% ipython --no-banner

In [1]: import numpy as np

In [2]: import numpy.linalg as la

In [3]: np.set_printoptions(suppress=True, linewidth=140)

In [4]: A = np.loadtxt("w.csv", delimiter=",")

In [5]: A
Out[5]: 
array([[ 0.,  2.,  0.,  2., -1., -1., -2.],
       [-2.,  0.,  2.,  0.,  2., -1., -1.],
       [-1., -2.,  0.,  2.,  0.,  2., -1.],
       [-1., -1., -2.,  0.,  2.,  0.,  2.],
       [ 2., -1., -1., -2.,  0.,  2.,  0.],
       [ 0.,  2., -1., -1., -2.,  0.,  2.],
       [ 2.,  0.,  2., -1., -1., -2.,  0.]])

In [6]: round(la.norm(A, "nuc"), 1)
Out[6]: np.float64(22.6)

In [7]: np.round(la.norm(A, axis=1), 1)
Out[7]: array([3.7, 3.7, 3.7, 3.7, 3.7, 3.7, 3.7])

In [8]: np.round(la.norm(A[1] - A[6]), 1)
Out[8]: np.float64(5.3)

In [9]: np.round(la.norm(A, axis=0), 1)
Out[9]: array([3.7, 3.7, 3.7, 3.7, 3.7, 3.7, 3.7])

In [10]: feats = np.load("x.npy")

In [11]: feats
Out[11]: 
array([[  1,  -4,  16, -64],
       [  1,  -3,   9, -27],
       [  1,  -2,   4,  -8],
       [  1,  -1,   1,  -1],
       [  1,   0,   0,   0],
       [  1,   1,   1,   1],
       [  1,   2,   4,   8],
       [  1,   3,   9,  27]])

In [12]: # column 3 is much longer than the rest

In [13]: q, evecs = la.qr(feats[:, :3])[0], la.qr(feats[:, 3:])[0]

In [14]: sv = la.svd(q.T @ evecs, compute_uv=False)

In [15]: np.round(np.degrees(np.arccos(sv.clip(0, 1))), 1)
Out[15]: array([18.9])

In [16]: rk = la.matrix_rank(A)

In [17]: rk
Out[17]: np.int64(6)

In [18]: N = la.svd(A)[2][rk:].T

In [19]: np.round(N[:, 0] / N[np.abs(N[:, 0]).round(6).argmax(), 0], 1)
Out[19]: array([1., 1., 1., 1., 1., 1., 1.])

In [20]: N.shape
Out[20]: (7, 1)

In [21]: np.allclose(A @ N, 0)
Out[21]: True

In [22]: np.round(N @ N.T, 1)
Out[22]: 
array([[0.1, 0.1, 0.1, 0.1, 0.1, 0.1, 0.1],
       [0.1, 0.1, 0.1, 0.1, 0.1, 0.1, 0.1],
       [0.1, 0.1, 0.1, 0.1, 0.1, 0.1, 0.1],
       [0.1, 0.1, 0.1, 0.1, 0.1, 0.1, 0.1],
       [0.1, 0.1, 0.1, 0.1, 0.1, 0.1, 0.1],
       [0.1, 0.1, 0.1, 0.1, 0.1, 0.1, 0.1],
       [0.1, 0.1, 0.1, 0.1, 0.1, 0.1, 0.1]])

In [23]: la.matrix_rank(A.T @ A), la.matrix_rank(A @ A.T)
Out[23]: (np.int64(6), np.int64(6))

In [24]: blk = np.stack([feats, 2 * feats, feats[::-1]])

In [25]: np.round(la.norm(blk, axis=(1, 2)), 1)
Out[25]: array([ 78.7, 157.3,  78.7])

In [26]: la.matrix_rank(blk)
Out[26]: array([4, 4, 4])

In [27]: blk.sum(axis=0)
Out[27]: 
array([[   4,   -9,   57, -165],
       [   4,   -7,   31,  -73],
       [   4,   -5,   13,  -23],
       [   4,   -3,    3,   -3],
       [   4,   -1,    1,   -1],
       [   4,    1,    7,   -5],
       [   4,    3,   21,   -3],
       [   4,    5,   43,   17]])

In [28]: la.matrix_rank(blk.reshape(3, -1))
Out[28]: np.int64(2)

In [29]: blk.shape
Out[29]: (3, 8, 4)

In [30]: Y = np.c_[feats[:, :2] @ np.array([[-2, 0], [-4, -4]]), np.array([1, 0, 0, 5, 3, 8, 4, 3])]

In [31]: Y
Out[31]: 
array([[ 14,  16,   1],
       [ 10,  12,   0],
       [  6,   8,   0],
       [  2,   4,   5],
       [ -2,   0,   3],
       [ -6,  -4,   8],
       [-10,  -8,   4],
       [-14, -12,   3]])

In [32]: la.matrix_rank(Y)
Out[32]: np.int64(3)

In [33]: np.round(la.norm(la.qr(feats)[0].T @ Y, axis=0) ** 2 / ((Y ** 2).sum(axis=0) + 1e-12), 1)
Out[33]: array([1. , 1. , 0.9])

In [34]: r0, v = feats[0], feats[7]

In [35]: r0 @ r0
Out[35]: np.int64(4369)

In [36]: r0 @ v
Out[36]: np.int64(-1595)

In [37]: p = (r0 @ v) / (r0 @ r0) * r0

In [38]: p.round(1)
Out[38]: array([-0.4,  1.5, -5.8, 23.4])

In [39]: la.matrix_rank(np.outer(r0, v))
Out[39]: np.int64(1)

In [40]: K = np.load("mat.npy")

In [41]: K
Out[41]: 
array([[1, 3, 2],
       [2, 1, 3],
       [3, 2, 1]])

In [42]: r0, v = K[0], K[2]

In [43]: r0 @ r0
Out[43]: np.int64(14)

In [44]: r0 @ v
Out[44]: np.int64(11)

In [45]: p = (r0 @ v) / (r0 @ r0) * r0

In [46]: round(float(la.norm(r0 + v) ** 2 + la.norm(r0 - v) ** 2), 1)
Out[46]: 56.0

In [47]: la.matrix_rank(np.outer(r0, v))
Out[47]: np.int64(1)

In [48]: np.round(v - p, 1)
Out[48]: array([ 2.2, -0.4, -0.6])

In [49]: rng = np.random.default_rng(626)

In [50]: lab = rng.permutation(3)

In [51]: lab
Out[51]: array([2, 1, 0])

In [52]: Y = K[lab][:, lab]

In [53]: np.allclose(Y, K)
Out[53]: False

In [54]: np.round(np.sort(np.abs(la.eigvals(Y))), 1)
Out[54]: array([1.7, 1.7, 6. ])

In [55]: Y
Out[55]: 
array([[1, 2, 3],
       [3, 1, 2],
       [2, 3, 1]])

In [56]: r0, v = Y[1], Y[2]

In [57]: r0 @ r0
Out[57]: np.int64(14)

In [58]: p = (r0 @ v) / (r0 @ r0) * r0

In [59]: np.round(la.norm(r0 + v) ** 2 + la.norm(r0 - v) ** 2, 1)
Out[59]: np.float64(56.0)

In [60]: la.matrix_rank(np.outer(r0, v))
Out[60]: np.int64(1)

In [61]: Y = la.inv(K)

In [62]: Y.round(1)
Out[62]: 
array([[-0.3,  0.1,  0.4],
       [ 0.4, -0.3,  0.1],
       [ 0.1,  0.4, -0.3]])

In [63]: (np.abs(Y) > 1e-9).astype(int)
Out[63]: 
array([[1, 1, 1],
       [1, 1, 1],
       [1, 1, 1]])

In [64]: round(float(la.det(K) * la.det(Y)), 1)
Out[64]: 1.0

In [65]: np.round(la.cond(K), 1)
Out[65]: np.float64(3.5)

In [66]: Y = np.array([[0, 1], [0, 1], [0, 2]])

In [67]: m1 = np.kron(np.eye(3, dtype=int), Y)

In [68]: m1
Out[68]: 
array([[0, 1, 0, 0, 0, 0],
       [0, 1, 0, 0, 0, 0],
       [0, 2, 0, 0, 0, 0],
       [0, 0, 0, 1, 0, 0],
       [0, 0, 0, 1, 0, 0],
       [0, 0, 0, 2, 0, 0],
       [0, 0, 0, 0, 0, 1],
       [0, 0, 0, 0, 0, 1],
       [0, 0, 0, 0, 0, 2]])

In [69]: # rows and columns are dependent

In [70]: Y = m1 / np.sqrt((m1 ** 2).mean(axis=1, keepdims=True))

In [71]: np.round(m1 - m1.mean(axis=1, keepdims=True), 1)
Out[71]: 
array([[-0.2,  0.8, -0.2, -0.2, -0.2, -0.2],
       [-0.2,  0.8, -0.2, -0.2, -0.2, -0.2],
       [-0.3,  1.7, -0.3, -0.3, -0.3, -0.3],
       [-0.2, -0.2, -0.2,  0.8, -0.2, -0.2],
       [-0.2, -0.2, -0.2,  0.8, -0.2, -0.2],
       [-0.3, -0.3, -0.3,  1.7, -0.3, -0.3],
       [-0.2, -0.2, -0.2, -0.2, -0.2,  0.8],
       [-0.2, -0.2, -0.2, -0.2, -0.2,  0.8],
       [-0.3, -0.3, -0.3, -0.3, -0.3,  1.7]])

In [72]: Y[8].round(1)
Out[72]: array([0. , 0. , 0. , 0. , 0. , 2.4])

In [73]: X = np.load("a.npy")

In [74]: X
Out[74]: 
array([[ 5,  6,  7,  8,  9, 10, 11, 12, 13],
       [14, 15, 16, 17, 18, 19, 20, 21, 22],
       [23, 24, 25, 26, 27, 28, 29, 30, 31],
       [32, 33, 34, 35, 36, 37, 38, 39, 40],
       [41, 42, 43, 44, 45, 46, 47, 48, 49]])

In [75]: np.argsort(-la.norm(X, axis=0).round(6), kind="stable")[:3]
Out[75]: array([8, 7, 6])

In [76]: la.matrix_rank(X, rtol=0.1)
Out[76]: np.int64(1)

In [77]: rk = la.matrix_rank(X)

In [78]: rk
Out[78]: np.int64(2)

In [79]: N = la.svd(X)[2][rk:].T

In [80]: [int(la.matrix_rank(X[:, :j + 1])) for j in range(9)]
Out[80]: [1, 2, 2, 2, 2, 2, 2, 2, 2]

In [81]: [int(la.matrix_rank(X[:i])) for i in range(1, len(X) + 1)]
Out[81]: [1, 2, 2, 2, 2]

In [82]: la.matrix_rank(X.T @ X), la.matrix_rank(X @ X.T)
Out[82]: (np.int64(2), np.int64(2))

In [83]: N.shape
Out[83]: (9, 7)

In [84]: np.round(N @ N.T, 1) + 0
Out[84]: 
array([[ 0.6, -0.3, -0.2, -0.2, -0.1,  0. ,  0. ,  0.1,  0.2],
       [-0.3,  0.7, -0.2, -0.2, -0.1, -0.1,  0. ,  0. ,  0.1],
       [-0.2, -0.2,  0.8, -0.1, -0.1, -0.1,  0. ,  0. ,  0. ],
       [-0.2, -0.2, -0.1,  0.9, -0.1, -0.1, -0.1, -0.1,  0. ],
       [-0.1, -0.1, -0.1, -0.1,  0.9, -0.1, -0.1, -0.1, -0.1],
       [ 0. , -0.1, -0.1, -0.1, -0.1,  0.9, -0.1, -0.2, -0.2],
       [ 0. ,  0. ,  0. , -0.1, -0.1, -0.1,  0.8, -0.2, -0.2],
       [ 0.1,  0. ,  0. , -0.1, -0.1, -0.2, -0.2,  0.7, -0.3],
       [ 0.2,  0.1,  0. ,  0. , -0.1, -0.2, -0.2, -0.3,  0.6]])

In [85]: cent = np.array([[2, -1, -2, 2, 1],
    ...:     [1, 1, 1, -2, -2],
    ...:     [-2, -1, -1, 1, 1],
    ...:     [1, -1, -2, 0, -2],
    ...:     [2, 0, 1, -2, -1]])

In [86]: data = (rng.random((24, 5)) < 0.25) @ cent

In [87]: data
Out[87]: 
array([[ 2,  0, -1, -2, -4],
       [ 2,  0, -1, -2, -4],
       [ 3,  1,  2, -4, -3],
       [ 4, -1, -1,  0,  0],
       [ 1,  1,  1, -2, -2],
       [ 3,  1,  2, -4, -3],
       [ 3, -2, -4,  2, -1],
       [-1,  0,  0, -1, -1],
       [ 3, -3, -4,  1, -1],
       [ 3,  1,  2, -4, -3],
       [-2, -1, -1,  1,  1],
       [ 2, -1, -2,  2,  1],
       [ 0,  0,  0,  0,  0],
       [ 1,  1,  1, -2, -2],
       [ 1, -1, -2,  0, -2],
       [ 0,  0,  0,  0,  0],
       [ 1, -3, -5,  3,  0],
       [-2, -1, -1,  1,  1],
       [-2, -1, -1,  1,  1],
       [ 1,  1,  1, -2, -2],
       [ 0,  0,  0,  0,  0],
       [ 1, -1, -2,  0, -2],
       [ 1,  1,  1, -2, -2],
       [ 5,  0,  0, -2, -2]])

In [88]: # rows 0 and 1 are equal

In [89]: d = la.norm(data[:, None] - data[None], axis=-1)

In [90]: np.round(la.norm(data, axis=1), 1)
Out[90]: array([5. , 5. , 6.2, 4.2, 3.3, 6.2, 5.8, 1.7, 6. , 6.2, 2.8, 3.7, 0. , 3.3, 3.2, 0. , 6.6, 2.8, 2.8, 3.3, 0. , 3.2, 3.3, 5.7])

In [91]: d[:5, :5].round(1)
Out[91]: 
array([[0. , 0. , 4. , 5. , 3.2],
       [0. , 0. , 4. , 5. , 3.2],
       [4. , 4. , 0. , 6.2, 3.2],
       [5. , 5. , 6.2, 0. , 5. ],
       [3.2, 3.2, 3.2, 5. , 0. ]])

In [92]: d.shape
Out[92]: (24, 24)

In [93]: np.round(la.norm(data - data.mean(axis=0), axis=1), 1)
Out[93]: array([3.2, 3.2, 5.1, 3.2, 2.6, 5.1, 4.9, 2.4, 4.9, 5.1, 4.4, 3.9, 2. , 2.6, 1.8, 2. , 6.4, 4.4, 4.4, 2.6, 2. , 1.8, 2.6, 4.1])
